$ ipython --no-banner

In [1]: import numpy as np

In [2]: from numpy import linalg as LA

In [3]: np.set_printoptions(precision=2, suppress=True, linewidth=100, legacy="1.25")

In [4]: feats = np.array([[-1.3, 1.6, -0.5, -1.1, -0.2],
   ...:     [-1.0, 0.4, -0.3, -0.1, 0.4],
   ...:     [0.8, -2.2, 0.5, 0.7, -3.0],
   ...:     [-0.9, 0.3, 1.5, 0.1, -0.6],
   ...:     [-0.4, -0.7, -0.5, 0.8, 0.9]])

In [5]: rng = np.random.default_rng(859)

In [6]: feats[4] = feats[0] + 0.02 * rng.normal(size=5)

In [7]: print(feats)
[[-1.3   1.6  -0.5  -1.1  -0.2 ]
 [-1.    0.4  -0.3  -0.1   0.4 ]
 [ 0.8  -2.2   0.5   0.7  -3.  ]
 [-0.9   0.3   1.5   0.1  -0.6 ]
 [-1.27  1.6  -0.48 -1.12 -0.22]]

In [8]: B = np.array([[-7, 1, -3], [4, 9, -7], [1, -2, 9], [1, 9, 1], [-4, 9, 5]])

In [9]: print(LA.matrix_rank(np.vstack([feats, B.T])))
5

In [10]: print(np.vstack([feats, B.T]).shape)
(8, 5)

In [11]: print(np.einsum("ij->j", feats))
[-3.67  1.7   0.72 -1.52 -3.62]

In [12]: def softmax(z):
    ...:     e = np.exp(z - z.max(axis=-1, keepdims=True))
    ...:     return e / e.sum(axis=-1, keepdims=True)
    ...: 

In [13]: print(softmax(feats[0]))
[0.04 0.71 0.09 0.05 0.12]

In [14]: print(softmax(feats[0] + 4))
[0.04 0.71 0.09 0.05 0.12]

In [15]: print(np.round(softmax(10 * feats[0]), 2) + 0)
[0. 1. 0. 0. 0.]

In [16]: att = feats @ feats.T / np.sqrt(5)

In [17]: print(softmax(att).round(6).argmax(axis=1))
[0 0 2 3 0]

In [18]: print(np.round(softmax(att + np.triu(np.full(att.shape, -np.inf), 1)), 2) + 0)
[[1.   0.   0.   0.   0.  ]
 [0.58 0.42 0.   0.   0.  ]
 [0.   0.   1.   0.   0.  ]
 [0.16 0.13 0.19 0.52 0.  ]
 [0.43 0.08 0.   0.05 0.43]]

In [19]: print(np.round(softmax(att), 2) + 0)
[[0.43 0.09 0.   0.05 0.43]
 [0.31 0.22 0.03 0.14 0.3 ]
 [0.   0.   1.   0.   0.  ]
 [0.14 0.11 0.16 0.45 0.14]
 [0.43 0.08 0.   0.05 0.43]]

In [20]: mat = np.load("w.npy")

In [21]: print(mat)
[[ 0.  0. -4.  5.]
 [ 0.  0.  0.  2.]
 [-4.  0.  0.  0.]
 [ 5.  2.  0.  0.]]

In [22]: B = LA.inv(mat)

In [23]: print(LA.inv(B))
[[-0. -0. -4.  5.]
 [ 0.  0.  0.  2.]
 [-4.  0.  0.  0.]
 [ 5.  2.  0.  0.]]

In [24]: print(mat @ B)
[[1. 0. 0. 0.]
 [0. 1. 0. 0.]
 [0. 0. 1. 0.]
 [0. 0. 0. 1.]]

In [25]: P = np.triu(np.array([[3, 0, 3, 3, 3],
    ...:     [1, 0, 0, 3, 2],
    ...:     [3, 3, 2, 3, 3],
    ...:     [0, 1, 2, 1, 0],
    ...:     [1, 3, 1, 2, 0]]), 1) + np.eye(5)

In [26]: B = P @ feats @ LA.inv(P)

In [27]: print(np.round(np.trace(B), 2), np.round(np.trace(feats), 2))
-0.52 -0.52

In [28]: print(np.poly(B))
[ 1.    0.52 -4.61 -5.57  2.72 -0.16]

In [29]: O, r_ = LA.qr(mat)

In [30]: print(O.shape, r_.shape)
(4, 4) (4, 4)

In [31]: print(np.trace(O @ O.T))
4.0

In [32]: print(round(LA.eigvals(feats).sum().real, 2))
-0.52

In [33]: print(np.round(LA.det(feats.T), 2))
0.16

In [34]: print(round(LA.det(2 * feats), 2), np.round(LA.det(feats), 2))
4.98 0.16

In [35]: print(np.round(np.einsum("ii->", feats), 2))
-0.52

In [36]: print(np.poly(feats))
[ 1.    0.52 -4.61 -5.57  2.72 -0.16]

In [37]: vals, evecs = LA.eig(mat)

In [38]: print(np.sort(LA.eigvals(mat.T)))
[-6.6  -1.21  1.21  6.6 ]

In [39]: print(np.sort(LA.eigvals(LA.inv(mat))))
[-0.82 -0.15  0.15  0.82]

In [40]: print(np.sort(LA.eigvals(mat @ mat)))
[ 1.47  1.47 43.53 43.53]

In [41]: print(np.round(np.prod(vals), 2))
64.0

In [42]: W0 = np.loadtxt("dump.csv", delimiter=",")

In [43]: print(W0)
[[ 4. -3.  2. -5.  0.]
 [ 3. -4.  2. -5.  0.]
 [ 3.  4.  1. -3.  2.]
 [ 4.  0.  4.  2.  0.]
 [ 0.  0.  0.  0.  0.]]

In [44]: # null space of dimension 1

In [45]: print(LA.cond(W0) > 100)
True

In [46]: print([round(float(x), 2) for x in LA.svd(W0, compute_uv=False)[:3]])
[10.79, 6.23, 5.24]

In [47]: print(np.argsort(-LA.norm(W0, axis=0).round(6), kind="stable")[:3])
[3 0 1]

In [48]: print(LA.matrix_rank(W0, rtol=0.1))
3

In [49]: print(np.unique(W0.round(6), axis=0).shape)
(5, 5)

In [50]: rk = LA.matrix_rank(W0)

In [51]: print(rk)
4

In [52]: null = LA.svd(W0)[2][rk:].T

In [53]: print(np.round(W0 @ null, 2) + 0)
[[0.]
 [0.]
 [0.]
 [0.]
 [0.]]

In [54]: print([int(LA.matrix_rank(W0[:i])) for i in range(1, len(W0) + 1)])
[1, 2, 3, 4, 4]

In [55]: print(np.allclose(W0 @ null, 0))
True

In [56]: print([int(LA.matrix_rank(W0[:, :j + 1])) for j in range(5)])
[1, 2, 3, 4, 4]

In [57]: print(LA.matrix_rank(W0.T @ W0), LA.matrix_rank(W0 @ W0.T))
4 4

In [58]: print(null.shape)
(5, 1)

In [59]: U, sv, Vt = LA.svd(feats)

In [60]: print(sv)
[4.63 2.66 1.62 0.68 0.01]

In [61]: print(np.argmax(sv[:-1] / (sv[1:] + 1e-6)) + 1)
4

In [62]: B = U[:, :4] @ np.diag(sv[:4]) @ Vt[:4]

In [63]: print(np.round(LA.norm(feats - B) / LA.norm(feats), 2))
0.0

In [64]: E = np.loadtxt("sample6.csv", delimiter=",")

In [65]: print(E)
[[-0.18  0.9   1.62 -0.28 -0.57  0.23]
 [-0.31  1.43  2.3  -0.14 -0.93 -0.14]
 [-0.33 -1.37 -2.94  0.51  1.8   1.66]
 [-7.33  2.85  0.47  1.79  1.55  8.  ]
 [-0.84 -0.97 -3.76  0.41  1.27 -1.47]
 [ 2.13  0.08  1.62 -0.54 -0.45  0.83]
 [ 2.44 -2.41 -0.33  0.13 -0.3  -3.08]
 [ 8.38 -2.93  1.65 -1.53 -1.71 -7.78]
 [-2.59  1.09 -0.42  0.18  0.06  1.58]
 [-3.81  2.99  1.02  0.23  0.46  5.91]
 [-3.97 -1.   -6.33  1.41  3.21  2.03]
 [-4.98  1.69 -0.09  1.62  1.37  7.66]
 [-0.84  0.83  1.92 -0.13 -0.33 -0.54]
 [ 3.85 -2.5  -0.39 -0.55 -1.47 -6.64]
 [ 3.68 -1.84  0.94 -0.5  -0.35 -2.11]
 [-0.51  1.66  1.88 -0.44 -1.07  3.5 ]
 [ 0.28 -0.84 -0.4   0.15 -0.59 -2.74]
 [ 0.12  0.38  1.26 -0.18 -0.9   0.48]
 [-0.12  0.04 -1.23 -0.15  0.11 -1.29]]

In [66]: x0 = np.array([0, 3, 0, 3, 3, 3])

In [67]: rhs = E @ x0

In [68]: print(np.round(LA.lstsq(E, rhs)[0], 2) + 0)
[0. 3. 0. 3. 3. 3.]

In [69]: rhs = rhs + 0.3 * rng.normal(size=19)

In [70]: print(rhs)
[  1.35   0.9    8.31  42.25  -2.34  -0.36 -17.06 -41.59   8.49  28.94  17.38  36.52  -0.72 -33.63
 -14.24  10.72 -11.96  -0.46  -3.61]

In [71]: b, *_ = LA.lstsq(E, rhs)

In [72]: print(np.round(LA.norm(rhs - E @ b), 2))
1.01

In [73]: labels = E[:, 2] > np.median(E[:, 2])

In [74]: r0 = E[labels].mean(axis=0) - E[~labels].mean(axis=0)

In [75]: print(((E - E.mean(axis=0)) @ r0 > 0).astype(int))
[1 1 0 0 0 1 1 1 0 0 0 0 1 1 1 1 1 1 0]

In [76]: print(round(float((((E - E.mean(axis=0)) @ r0 > 0) == labels).mean()), 2))
0.79

In [77]: print(labels.astype(int))
[1 1 0 0 0 1 0 1 0 1 0 0 1 0 1 1 0 1 0]

In [78]: print(np.argsort(-np.abs(r0).round(6), kind="stable"))
[2 0 4 3 1 5]
